% python3 -q
>>> import numpy as np
>>> import numpy.linalg as la
>>> np.set_printoptions(suppress=True, linewidth=140)
>>> A = np.array([[-0.5, 0.8, -0.6, 0.7],
...     [0.9, -0.4, 1.3, -1.8],
...     [0.5, -0.9, -1.0, -1.0]])
>>> print(A)
[[-0.5  0.8 -0.6  0.7]
 [ 0.9 -0.4  1.3 -1.8]
 [ 0.5 -0.9 -1.  -1. ]]
>>> u = np.array([-2, 0, 2])
>>> print(np.round(np.cross(A[2, :3], A[1, :3]), 4))
[-1.57 -1.55  0.61]
>>> print(np.round(np.array([np.convolve(row, u, "same") for row in A]), 4))
[[-1.6  0.2  0.2 -1.2]
 [ 0.8 -0.8  2.8  2.6]
 [ 1.8  3.   0.2 -2. ]]
>>> print(np.round(np.polyval(u, A[2]), 4))
[1.5  0.38 0.   0.  ]
>>> print(np.round(np.correlate(A[2], A[1], "full"), 4))
[-0.9   2.27  0.43  1.31 -1.71 -0.5  -0.9 ]
>>> print(np.round(np.convolve(A[2], u), 4))
[-1.   1.8  3.   0.2 -2.  -2. ]
>>> M = np.array([[0, 0, 1], [0, 1, 0], [1, 0, 0]])
>>> print(M @ M)
[[1 0 0]
 [0 1 0]
 [0 0 1]]
>>> print(np.round(la.det(M), 4))
-1.0
>>> print(np.round(np.sort(la.eigvals(M).real), 4))
[-1.  1.  1.]
>>> print((la.matrix_power((M != 0) + (M.T != 0) + np.eye(3), 3) > 0).astype(int))
[[1 0 1]
 [0 1 0]
 [1 0 1]]
>>> print(np.round(np.sort(np.abs(la.eigvals(M)))[::-1], 4))
[1. 1. 1.]
>>> print(M.sum(axis=1))
[1 1 1]
>>> print(M @ np.ones(3))
[1. 1. 1.]
>>> print(la.matrix_power(M, 100))
[[1 0 0]
 [0 1 0]
 [0 0 1]]
>>> p = np.eye(3)[0]
>>> for _ in range(5):
...     p = p @ M
...     print(p.round(4))
... 
[0. 0. 1.]
[1. 0. 0.]
[0. 0. 1.]
[1. 0. 0.]
[0. 0. 1.]
>>> vals, evecs = la.eigh(M)
>>> vec = np.array([5, -3, 5])
>>> print(np.abs(M).sum(axis=1).max(), np.abs(vals).max())
1 1.0
>>> print(vec @ M @ vec / (vec @ vec), vals[0], vals[-1])
1.0 -1.0 1.0
>>> print(np.round(evecs * np.abs(vals) @ evecs.T, 4) + 0)
[[1. 0. 0.]
 [0. 1. 0.]
 [0. 0. 1.]]
>>> print(np.round(evecs * np.maximum(vals, 0) @ evecs.T, 4))
[[0.5 0.  0.5]
 [0.  1.  0. ]
 [0.5 0.  0.5]]
>>> print(M @ M.T)
[[1 0 0]
 [0 1 0]
 [0 0 1]]
>>> print(M.T @ M)
[[1 0 0]
 [0 1 0]
 [0 0 1]]
>>> print(np.round(la.pinv(M), 4))
[[0. 0. 1.]
 [0. 1. 0.]
 [1. 0. 0.]]
>>> W0 = np.load("case3.npy")
>>> print(W0)
[[-3.0492  2.3492 -3.1912]
 [-1.4795  3.7556  2.9507]
 [ 4.8943  0.993   0.2442]
 [ 4.4421  0.2887  2.277 ]
 [ 2.265   4.0738  1.8094]
 [-2.1441  1.3779 -4.3016]
 [ 0.9227 -2.3772 -4.3009]
 [ 1.4418  4.4677  1.7208]
 [-4.7541  0.0064  1.5486]
 [ 0.0717  1.6264  4.7275]
 [ 2.1388  1.2017  4.3567]
 [-1.1374  2.5458 -4.1504]
 [ 0.5985 -4.9611 -0.1723]
 [-4.8242 -0.2043 -1.2984]
 [-1.7176 -4.6957  0.0124]
 [ 2.7132  4.1915 -0.2642]
 [ 3.2591  2.9502  2.3821]
 [-1.9172 -4.5173 -0.9584]
 [-4.1098  2.6655 -1.0025]
 [ 4.2812  1.4425  2.1425]
 [ 4.1971 -2.2713 -1.4917]
 [ 1.1867 -4.1377 -2.5439]]
>>> z = W0[:, 1] > np.median(W0[:, 1])
>>> u = W0[z].mean(axis=0) - W0[~z].mean(axis=0)
>>> print(((W0 - W0.mean(axis=0)) @ u > 0).astype(int))
[1 1 1 0 1 1 0 1 0 1 1 1 0 0 0 1 1 0 1 1 0 0]
>>> Xs = (W0 - W0.mean(axis=0)) / W0.std(axis=0)
>>> print(Xs.std(axis=0))
[1. 1. 1.]
>>> b = la.lstsq(np.delete(Xs, 2, axis=1), Xs[:, 2])[0]
>>> print(b.round(4))
[0.2924 0.2759]
>>> print(np.round(1 - np.var(Xs[:, 2] - np.delete(Xs, 2, axis=1) @ b), 4))
0.1754
>>> m1 = np.load("test0.npy")
>>> print(m1)
[[0. 1. 0. 2.]
 [1. 0. 0. 0.]
 [0. 0. 0. 0.]
 [2. 0. 0. 0.]]
>>> # 2 groups of indices that never mix
>>> print(np.einsum("ij,ji->", m1, m1))
10.0
>>> print(np.kron(np.eye(2, dtype=int), m1))
[[0. 1. 0. 2. 0. 0. 0. 0.]
 [1. 0. 0. 0. 0. 0. 0. 0.]
 [0. 0. 0. 0. 0. 0. 0. 0.]
 [2. 0. 0. 0. 0. 0. 0. 0.]
 [0. 0. 0. 0. 0. 1. 0. 2.]
 [0. 0. 0. 0. 1. 0. 0. 0.]
 [0. 0. 0. 0. 0. 0. 0. 0.]
 [0. 0. 0. 0. 2. 0. 0. 0.]]
>>> print(round(la.eigvals(m1).sum().real, 4))
-0.0
>>> print(np.round(np.poly(m1), 4) + 0)
[ 1.  0. -5.  0.  0.]
